$ python -q
>>> import numpy as np
>>> import numpy.linalg as la
>>> np.set_printoptions(suppress=True, linewidth=120)
>>> def rnd(a):
...     return np.round(a, 1) + 0
... 
>>> K = np.loadtxt("run3.csv", delimiter=",")
>>> K
array([[-2.2,  0.5, -1.5, -1. ,  3.5, -3.4],
       [-4. , -0.3, -1.9, -2.2,  5.3, -5.9],
       [ 0.5,  0. ,  0.5,  0.4, -0.8,  1. ],
       [ 0. ,  0. ,  0.5, -0.3, -0.3,  0.8],
       [-0.5,  0.2, -0.2, -0.1, -0.1, -0.3],
       [-1.6, -0.1, -0.6, -0.2,  1.7, -1.6],
       [ 1.7,  0.4,  0.4,  0.5, -2. ,  2.1],
       [ 3.4,  0.1,  1.5,  1.8, -4.9,  5.2],
       [-2. ,  0.2, -1.5, -0.7,  3.4, -2.7],
       [-2.5,  0.4, -0.8, -1.4,  3. , -3.6],
       [-5.7,  0.1, -2.8, -2.4,  8.6, -9.1],
       [-1.7,  0. , -1.2, -0.5,  1.8, -2. ],
       [-2.3, -0.1, -1.4, -0.8,  3.6, -3.7],
       [-1.1,  0.2, -0.1, -0.7,  2.3, -1.5],
       [ 0.6,  0.5,  0.9,  0.9, -1.1,  1.3],
       [ 3.3, -0.1,  1.3,  1.8, -5.9,  6.1],
       [ 0.7,  0. ,  0.8,  0.9, -2. ,  1.7],
       [ 1.7,  0.5,  0.9,  0.7, -2.6,  2.7],
       [-0.5,  0. , -0.8, -0.5,  0.6, -0.5],
       [-0.6, -0.3, -0.7, -0.4,  0.7, -0.4],
       [-1.3,  0.2, -0.8,  0.1,  1.7, -1.8],
       [ 3.3, -0.2,  1.7,  1.8, -4.3,  4.4],
       [-0.8,  0.1,  0. , -0.7,  1.2, -0.8],
       [ 0.5, -0.2, -0.1,  0.1, -0.6,  0.3],
       [ 0.5, -0.1, -0.1,  0. , -0.2,  0.7],
       [-1.9,  0.2, -0.7, -0.8,  3.1, -2.6]])
>>> lab = K[:, 2] > np.median(K[:, 2])
>>> u = K[lab].mean(axis=0) - K[~lab].mean(axis=0)
>>> lab.astype(int)
array([0, 0, 1, 1, 0, 0, 1, 1, 0, 0, 0, 0, 0, 1, 1, 1, 1, 1, 0, 0, 0, 1, 1, 1, 1, 0])
>>> np.argsort(-np.abs(u).round(6), kind="stable")
array([5, 4, 0, 2, 3, 1])
>>> u = np.array([1, -7, -2])
>>> rnd(np.cross(K[1, :3], K[11, :3]))
array([ 0.4, -1.6, -0.5])
>>> K @ K
Traceback (most recent call last):
  File "<python-input-12>", line 1, in <module>
    K @ K
    ~~^~~
ValueError: matmul: Input operand 1 has a mismatch in its core dimension 0, with gufunc signature (n?,k),(k,m?)->(n?,m?) (size 26 is different from 6)
>>> G = K.T @ K
>>> la.matrix_rank(G)
np.int64(6)
>>> rnd(np.trace(G)), rnd((K ** 2).sum())
(np.float64(740.1), np.float64(740.1))
>>> (K @ K.T).shape
(26, 26)
>>> rnd(la.svd(K, compute_uv=False) ** 2)
array([729.5,   3.2,   2.4,   2. ,   1.8,   1.2])
>>> rnd(np.abs(la.svd(K)[2][-1]))
array([0.3, 0.7, 0.2, 0.2, 0.3, 0.4])
>>> round(np.log10(la.cond(K)))
1
>>> A = np.loadtxt("a.csv", delimiter=",")
>>> A
array([[-3.,  1.,  0.,  0.,  0.,  0.,  0.,  0.,  0.,  0.,  0.,  0.,  0.,  0.,  0.],
       [ 0., -3.,  1.,  0.,  0.,  0.,  0.,  0.,  0.,  0.,  0.,  0.,  0.,  0.,  0.],
       [ 0.,  0., -3.,  1.,  0.,  0.,  0.,  0.,  0.,  0.,  0.,  0.,  0.,  0.,  0.],
       [ 0.,  0.,  0., -3.,  1.,  0.,  0.,  0.,  0.,  0.,  0.,  0.,  0.,  0.,  0.],
       [ 0.,  0.,  0.,  0., -3.,  1.,  0.,  0.,  0.,  0.,  0.,  0.,  0.,  0.,  0.],
       [ 0.,  0.,  0.,  0.,  0., -3.,  1.,  0.,  0.,  0.,  0.,  0.,  0.,  0.,  0.],
       [ 0.,  0.,  0.,  0.,  0.,  0., -3.,  1.,  0.,  0.,  0.,  0.,  0.,  0.,  0.],
       [ 0.,  0.,  0.,  0.,  0.,  0.,  0., -3.,  1.,  0.,  0.,  0.,  0.,  0.,  0.],
       [ 0.,  0.,  0.,  0.,  0.,  0.,  0.,  0., -3.,  1.,  0.,  0.,  0.,  0.,  0.],
       [ 0.,  0.,  0.,  0.,  0.,  0.,  0.,  0.,  0., -3.,  1.,  0.,  0.,  0.,  0.],
       [ 0.,  0.,  0.,  0.,  0.,  0.,  0.,  0.,  0.,  0., -3.,  1.,  0.,  0.,  0.],
       [ 0.,  0.,  0.,  0.,  0.,  0.,  0.,  0.,  0.,  0.,  0., -3.,  1.,  0.,  0.],
       [ 0.,  0.,  0.,  0.,  0.,  0.,  0.,  0.,  0.,  0.,  0.,  0., -3.,  1.,  0.],
       [ 0.,  0.,  0.,  0.,  0.,  0.,  0.,  0.,  0.,  0.,  0.,  0.,  0., -3.,  1.],
       [ 0.,  0.,  0.,  0.,  0.,  0.,  0.,  0.,  0.,  0.,  0.,  0.,  0.,  0., -3.]])
>>> rnd(np.sort(la.eigvals(A)))
array([-3., -3., -3., -3., -3., -3., -3., -3., -3., -3., -3., -3., -3., -3., -3.])
>>> la.matrix_rank(A - A[0, 0] * np.eye(15))
np.int64(14)
>>> [int(la.matrix_rank(la.matrix_power(A, p))) for p in range(1, 16)]
[15, 15, 15, 15, 15, 15, 15, 15, 15, 15, 15, 15, 15, 15, 15]
>>> Y = A / la.norm(A, axis=1, keepdims=True)
>>> G = Y @ Y.T
>>> rnd(G[6])
array([ 0. ,  0. ,  0. ,  0. ,  0. , -0.3,  1. , -0.3,  0. ,  0. ,  0. ,  0. ,  0. ,  0. ,  0. ])
>>> np.degrees(np.arccos(np.clip(G[6, 2], -1, 1)))
np.float64(90.0)
>>> rnd(la.norm(Y, axis=1))
array([1., 1., 1., 1., 1., 1., 1., 1., 1., 1., 1., 1., 1., 1., 1.])
>>> E = np.load("mat.npy")
>>> E
array([[  3,   5,   9,   7,   3,   6],
       [ 11,  13,  15,  15,  11,  12],
       [ 12,  21,  24,  15,  12,  14],
       [ 21,  29,  32,  20,  17,  23],
       [ 23,  31,  36,  29,  19,  30],
       [ 29,  39,  38,  29,  26,  39],
       [ 36,  46,  39,  31,  32,  40],
       [ 39,  46,  44,  37,  34,  40],
       [ 46,  46,  47,  40,  39,  46],
       [ 54,  50,  49,  40,  39,  54],
       [ 54,  56,  52,  42,  40,  57],
       [ 55,  58,  61,  44,  49,  61],
       [ 62,  59,  65,  52,  49,  62],
       [ 63,  63,  71,  53,  51,  69],
       [ 71,  63,  77,  55,  56,  71],
       [ 71,  68,  79,  62,  62,  80],
       [ 71,  68,  82,  68,  68,  86],
       [ 79,  68,  88,  71,  71,  88],
       [ 81,  77,  93,  73,  78,  93],
       [ 84,  86, 101,  82,  85,  99],
       [ 93,  87, 105,  91,  88, 102],
       [ 94,  94, 110, 100,  92, 102],
       [103, 101, 113, 100,  98, 111],
       [104, 109, 120, 106, 104, 112],
       [104, 118, 127, 108, 110, 119],
       [108, 127, 132, 116, 115, 121],
       [110, 130, 133, 122, 119, 125],
       [118, 134, 135, 127, 121, 134],
       [118, 138, 141, 127, 127, 143]])
>>> Uu, s, Vt = la.svd(E, full_matrices=False)
>>> rnd(Uu.T @ E @ Vt.T)
array([[1030.6,    0. ,    0. ,    0. ,    0. ,    0. ],
       [   0. ,   36.7,    0. ,    0. ,    0. ,    0. ],
       [   0. ,    0. ,   27.2,    0. ,    0. ,    0. ],
       [   0. ,    0. ,    0. ,   17.6,    0. ,    0. ],
       [   0. ,    0. ,    0. ,    0. ,   15. ,    0. ],
       [   0. ,    0. ,    0. ,    0. ,    0. ,   11. ]])
>>> np.abs(Uu[:, 0]).round(6).argmax()
np.int64(28)
>>> rnd(Uu.T @ Uu)
array([[1., 0., 0., 0., 0., 0.],
       [0., 1., 0., 0., 0., 0.],
       [0., 0., 1., 0., 0., 0.],
       [0., 0., 0., 1., 0., 0.],
       [0., 0., 0., 0., 1., 0.],
       [0., 0., 0., 0., 0., 1.]])
>>> rnd(Vt @ Vt.T)
array([[1., 0., 0., 0., 0., 0.],
       [0., 1., 0., 0., 0., 0.],
       [0., 0., 1., 0., 0., 0.],
       [0., 0., 0., 1., 0., 0.],
       [0., 0., 0., 0., 1., 0.],
       [0., 0., 0., 0., 0., 1.]])
>>> rnd(np.abs(Vt[0]))
array([0.4, 0.4, 0.4, 0.4, 0.4, 0.4])
>>> (s > 1e-8).sum()
np.int64(6)
>>> W2 = E[[15, 1]].astype(float)
>>> for _ in range(5):
...     lab = la.norm(E[:, None] - W2, axis=-1).argmin(axis=1)
...     W2 = np.array([E[lab == j].mean(axis=0) for j in range(2)])
... 
>>> lab
array([1, 1, 1, 1, 1, 1, 1, 1, 1, 1, 1, 1, 1, 1, 1, 0, 0, 0, 0, 0, 0, 0, 0, 0, 0, 0, 0, 0, 0])
>>> np.abs(W2[1] - W2[0]).argmax()
np.int64(2)
>>> rnd(W2[1] - W2[0])
array([-57. , -58.7, -67.4, -62.7, -63.8, -66.6])
>>> np.bincount(lab)
array([14, 15])
>>> Xs = E - E.mean(axis=0)
>>> evecs = la.svd(Xs)[2][:1]
>>> Y = Xs - Xs @ evecs.T @ evecs
>>> rnd(np.cov(Xs @ evecs.T, rowvar=False))
np.float64(8333.3)
>>> rnd(np.diag(evecs.T @ evecs))
array([0.1, 0.2, 0.2, 0.2, 0.2, 0.2])
>>> rnd(la.norm(Y) / la.norm(Xs))
np.float64(0.1)
>>> la.norm(Y, axis=1).round(6).argmax()
np.int64(17)
>>> G = E.T @ E
>>> np.allclose(G, G.T)
True
>>> G
array([[160007, 168982, 184429, 157988, 155535, 178941],
       [168982, 180362, 195644, 168091, 165317, 189479],
       [184429, 195644, 213534, 183031, 180065, 206717],
       [157988, 168091, 183031, 157690, 154987, 177211],
       [155535, 165317, 180065, 154987, 152663, 174501],
       [178941, 189479, 206717, 177211, 174501, 200669]])
>>> np.diag(G)
array([160007, 180362, 213534, 157690, 152663, 200669])
>>> Xs = (E - E.mean(axis=0)) / E.std(axis=0)
>>> rnd(Xs.std(axis=0))
array([1., 1., 1., 1., 1., 1.])
>>> coef = la.lstsq(np.delete(Xs, 2, axis=1), Xs[:, 2])[0]
>>> rnd(1 - np.var(Xs[:, 2] - np.delete(Xs, 2, axis=1) @ coef))
np.float64(1.0)
>>> M = np.load("arr.npy")
>>> M
array([[  1,  -4,  16, -64],
       [  1,  -3,   9, -27],
       [  1,  -2,   4,  -8],
       [  1,  -1,   1,  -1],
       [  1,   0,   0,   0]])
>>> Uu, s = la.svd(M)
Traceback (most recent call last):
  File "<python-input-62>", line 1, in <module>
    Uu, s = la.svd(M)
    ^^^^^
ValueError: too many values to unpack (expected 2)
>>> Uu, s, Vt = la.svd(M, full_matrices=False)
>>> (s > 1e-8).sum()
np.int64(4)
>>> np.abs(Uu[:, 0]).round(6).argmax()
np.int64(0)
>>> rnd(s)
array([72.6,  3.7,  1.1,  0.3])
>>> Uu.shape, s.shape, Vt.shape
((5, 4), (4,), (4, 4))
>>> rnd(np.abs(Vt[0]))
array([0. , 0.1, 0.3, 1. ])
>>> W1 = np.array([[5, 0, 9, 3],
...     [5, 8, 6, 6],
...     [6, 1, 7, 4],
...     [6, 2, 9, 5],
...     [6, 3, 9, 5],
...     [9, 6, 4, 9],
...     [6, 6, 2, 3],
...     [4, 9, 0, 7],
...     [6, 5, 3, 9],
...     [0, 1, 7, 1],
...     [2, 5, 3, 9],
...     [9, 9, 2, 3],
...     [2, 0, 3, 0],
...     [6, 7, 4, 1],
...     [7, 1, 3, 4]])
>>> coef = np.array([0, 0, 1, 0])
>>> H = np.maximum(A @ W1 + coef, 0)
>>> (H > 0).astype(int)
array([[0, 1, 0, 0],
       [0, 0, 0, 0],
       [0, 0, 0, 0],
       [0, 0, 0, 0],
       [0, 0, 0, 0],
       [0, 0, 0, 0],
       [0, 0, 0, 0],
       [0, 0, 1, 0],
       [0, 0, 0, 0],
       [1, 1, 0, 1],
       [1, 0, 0, 0],
       [0, 0, 0, 0],
       [0, 1, 0, 1],
       [0, 0, 0, 1],
       [0, 0, 0, 0]])
>>> H
array([[0., 8., 0., 0.],
       [0., 0., 0., 0.],
       [0., 0., 0., 0.],
       [0., 0., 0., 0.],
       [0., 0., 0., 0.],
       [0., 0., 0., 0.],
       [0., 0., 0., 0.],
       [0., 0., 4., 0.],
       [0., 0., 0., 0.],
       [2., 2., 0., 6.],
       [3., 0., 0., 0.],
       [0., 0., 0., 0.],
       [0., 7., 0., 1.],
       [0., 0., 0., 1.],
       [0., 0., 0., 0.]])
>>> W2 = np.array([[2, 2, -3], [-1, 2, -1], [-1, 0, -3], [2, -3, 0]])
>>> H @ W2
array([[ -8.,  16.,  -8.],
       [  0.,   0.,   0.],
       [  0.,   0.,   0.],
       [  0.,   0.,   0.],
       [  0.,   0.,   0.],
       [  0.,   0.,   0.],
       [  0.,   0.,   0.],
       [ -4.,   0., -12.],
       [  0.,   0.,   0.],
       [ 14., -10.,  -8.],
       [  6.,   6.,  -9.],
       [  0.,   0.,   0.],
       [ -5.,  11.,  -7.],
       [  2.,  -3.,   0.],
       [  0.,   0.,   0.]])
